>>> import numpy as np
>>> from numpy import linalg as LA
>>> np.set_printoptions(precision=2, suppress=True, linewidth=120)
>>> rd = lambda a: np.round(a, 2) + 0
>>> X = np.load("out19.npy")
>>> X
array([[ 0, -2, -1,  2, -3,  6],
       [ 2,  0,  0,  0,  2,  5],
       [ 1,  0,  0, -6,  3,  6],
       [-2,  0,  6,  0, -5, -2],
       [ 3, -2, -3,  5,  0, -1],
       [-6, -5, -6,  2,  1,  0]])
>>> f = np.array([3, 1, 1, 2, 1, 1])
>>> B = X + np.outer(f, np.eye(6)[4])
>>> rd(LA.det(B) / LA.det(X)), rd(1 + LA.solve(X, f)[4])
(np.float64(0.83), np.float64(0.83))
>>> B = np.array([[0, -1], [-1, 2]])
>>> M = np.kron(np.eye(2, dtype=int), B)
>>> M
array([[ 0, -1,  0,  0],
       [-1,  2,  0,  0],
       [ 0,  0,  0, -1],
       [ 0,  0, -1,  2]])
>>> # equal to its transpose
>>> w, vecs = LA.eigh(M)
>>> rd(vecs @ np.diag(w) @ vecs.T)
array([[ 0., -1.,  0.,  0.],
       [-1.,  2.,  0.,  0.],
       [ 0.,  0.,  0., -1.],
       [ 0.,  0., -1.,  2.]])
>>> rd(LA.eigvalsh(M + 2 * np.eye(4)))
array([1.59, 1.59, 4.41, 4.41])
>>> rd(vecs.T @ M @ vecs)
array([[-0.41,  0.  ,  0.  ,  0.  ],
       [ 0.  , -0.41,  0.  ,  0.  ],
       [ 0.  ,  0.  ,  2.41,  0.  ],
       [ 0.  ,  0.  ,  0.  ,  2.41]])
>>> M[1] @ M[2]
np.int64(0)
>>> rd(LA.norm(M, axis=0))
array([1.  , 2.24, 1.  , 2.24])
>>> rd(LA.norm(M, axis=1))
array([1.  , 2.24, 1.  , 2.24])
>>> rd(LA.norm(M[1] - M[2]))
np.float64(2.45)
>>> rng = np.random.default_rng(84728)
>>> lab = rng.permutation(4)
>>> lab
array([1, 0, 2, 3])
>>> B = M[lab][:, lab]
>>> np.allclose(B, M)
False
>>> rd(LA.det(B)), rd(LA.det(M[lab]))
(np.float64(1.0), np.float64(-1.0))
>>> data = np.array([[191, -19, 19, -54],
...     [-19, 146, 109, 23],
...     [19, 109, 111, 36],
...     [-54, 23, 36, 110]])
>>> w, vecs = LA.eigh(data)
>>> x0 = np.array([0, -2, -1, -2])
>>> x0 @ data @ x0
np.int64(1899)
>>> rd(vecs * np.sqrt(w) @ vecs.T)
array([[13.5 , -1.07,  1.36, -2.39],
       [-1.07, 10.56,  5.75,  0.44],
       [ 1.36,  5.75,  8.49,  1.99],
       [-2.39,  0.44,  1.99, 10.01]])
>>> x0 @ data @ x0 / (x0 @ x0), rd(w[0]), rd(w[-1])
(np.float64(211.0), np.float64(8.85), np.float64(256.79))
>>> rd(LA.eigvalsh(data[1:, 1:]))
array([ 16.3 ,  99.9 , 250.81])
>>> rd(vecs * np.abs(w) @ vecs.T)
array([[191., -19.,  19., -54.],
       [-19., 146., 109.,  23.],
       [ 19., 109., 111.,  36.],
       [-54.,  23.,  36., 110.]])
>>> w, vecs = LA.eigh(data)
>>> rd(vecs.T @ vecs)
array([[1., 0., 0., 0.],
       [0., 1., 0., 0.],
       [0., 0., 1., 0.],
       [0., 0., 0., 1.]])
>>> rd(LA.eigvalsh(data + -3 * np.eye(4)))
array([  5.85,  79.34, 207.02, 253.79])
>>> np.abs(vecs[:, -1]).round(6).argmax()
np.int64(1)
>>> rd(vecs.T @ data @ vecs)
array([[  8.85,   0.  ,   0.  ,   0.  ],
       [  0.  ,  82.34,   0.  ,   0.  ],
       [  0.  ,   0.  , 210.02,   0.  ],
       [  0.  ,   0.  ,   0.  , 256.79]])
>>> B = np.array([[8, -9], [1, -1]])
>>> basis = np.kron(B, data)
>>> basis.shape
(8, 8)
>>> basis
array([[ 1528,  -152,   152,  -432, -1719,   171,  -171,   486],
       [ -152,  1168,   872,   184,   171, -1314,  -981,  -207],
       [  152,   872,   888,   288,  -171,  -981,  -999,  -324],
       [ -432,   184,   288,   880,   486,  -207,  -324,  -990],
       [  191,   -19,    19,   -54,  -191,    19,   -19,    54],
       [  -19,   146,   109,    23,    19,  -146,  -109,   -23],
       [   19,   109,   111,    36,   -19,  -109,  -111,   -36],
       [  -54,    23,    36,   110,    54,   -23,   -36,  -110]])
>>> rd(LA.norm(basis, 2)), rd(LA.norm(B, 2) * LA.norm(data, 2))
(np.float64(3113.31), np.float64(3113.31))
>>> LA.matrix_rank(basis)
np.int64(8)
>>> B = np.array([[-5, -1], [5, 1], [-3, -4], [-4, 0], [-4, -2], [1, 3]])
>>> E = B.T @ B
>>> E
array([[92, 33],
       [33, 31]])
>>> rd(LA.norm(E) ** 2 / LA.norm(E, 2) ** 2)
np.float64(1.02)
>>> rd(LA.norm(E, axis=0))
array([97.74, 45.28])
>>> O, R = LA.qr(E)
>>> O.shape, R.shape
((2, 2), (2, 2))
>>> rd(O)
array([[-0.94, -0.34],
       [-0.34,  0.94]])
>>> rd(O @ R)
array([[92., 33.],
       [33., 31.]])
>>> np.trace(O @ O.T)
np.float64(2.0)
>>> rd(abs(R[0, 0])), rd(LA.norm(E[:, 0]))
(np.float64(97.74), np.float64(97.74))
>>> np.allclose(R.T @ R, E.T @ E)
True
>>> rd(R)
array([[-97.74, -41.53],
       [  0.  ,  18.04]])
>>> w, vecs = LA.eig(E)
>>> rd(np.sort(LA.eigvals(E.T)))
array([ 16.56, 106.44])
>>> rd(np.prod(w))
np.float64(1763.0)
>>> rd(w)
array([106.44,  16.56])
>>> rd(np.sort(LA.eigvals(E @ E)))
array([  274.36, 11328.64])
>>> W0 = np.array([[-0.78, -1.85, -0.9],
...     [-1.94, -3.43, -3.61],
...     [-1.98, -5.78, -4.41],
...     [-2.58, -4.91, -4.19],
...     [2.65, 6.44, 5.29],
...     [-2.61, -6.74, -5.39],
...     [1.44, 4.25, 3.07],
...     [-1.27, -2.56, -2.34],
...     [-2.93, -6.55, -5.17],
...     [-0.94, -3.01, -2.32],
...     [-3.37, -9.65, -8.34],
...     [2.7, 7.56, 5.92],
...     [1.51, 2.24, 1.28]])
>>> B = np.c_[W0[:, :2] @ np.array([[3, 0], [-2, 3]]), np.array([-1, -2, -2, -2, -1, 0, 3, 3, -2, -1, 2, 3, 2])]
>>> rd(B)
array([[  1.36,  -5.55,  -1.  ],
       [  1.04, -10.29,  -2.  ],
       [  5.62, -17.34,  -2.  ],
       [  2.08, -14.73,  -2.  ],
       [ -4.93,  19.32,  -1.  ],
       [  5.65, -20.22,   0.  ],
       [ -4.18,  12.75,   3.  ],
       [  1.31,  -7.68,   3.  ],
       [  4.31, -19.65,  -2.  ],
       [  3.2 ,  -9.03,  -1.  ],
       [  9.19, -28.95,   2.  ],
       [ -7.02,  22.68,   3.  ],
       [  0.05,   6.72,   2.  ]])
>>> LA.matrix_rank(B)
np.int64(3)
>>> rd(LA.lstsq(W0, B[:, 0])[0])
array([ 3., -2.,  0.])
>>> x0 = np.array([2, 0, -2, -1, 1, 0])
>>> h1 = np.maximum(X @ x0, 0)
>>> rd(np.tanh(X @ x0))
array([-1.  ,  1.  ,  1.  , -1.  ,  1.  , -0.76])
>>> x0 = np.array([8, 4, 1])
>>> y = W0 @ x0
>>> rd(LA.solve(W0.T @ W0, W0.T @ y))
array([8., 4., 1.])
>>> rd(LA.lstsq(W0, y)[0])
array([8., 4., 1.])
>>> rd(LA.pinv(W0) @ W0)
array([[1., 0., 0.],
       [0., 1., 0.],
       [0., 0., 1.]])
>>> y = y + 0.02 * rng.normal(size=13)
>>> rd(y)
array([-14.56, -32.89, -43.36, -44.46,  52.25, -53.25,  31.62, -22.73, -54.78, -21.88, -73.89,  57.74,  22.28])
>>> coef, *_ = LA.lstsq(W0, y)
>>> rd(W0.T @ (y - W0 @ coef))
array([0., 0., 0.])
>>> rd(LA.norm(y - W0 @ coef))
np.float64(0.07)
>>> [round(float(LA.norm(LA.solve(W0.T @ W0 + lam * np.eye(3), W0.T @ y))), 2) for lam in (0, 1, 10, 100)]
[8.99, 7.24, 5.91, 5.19]
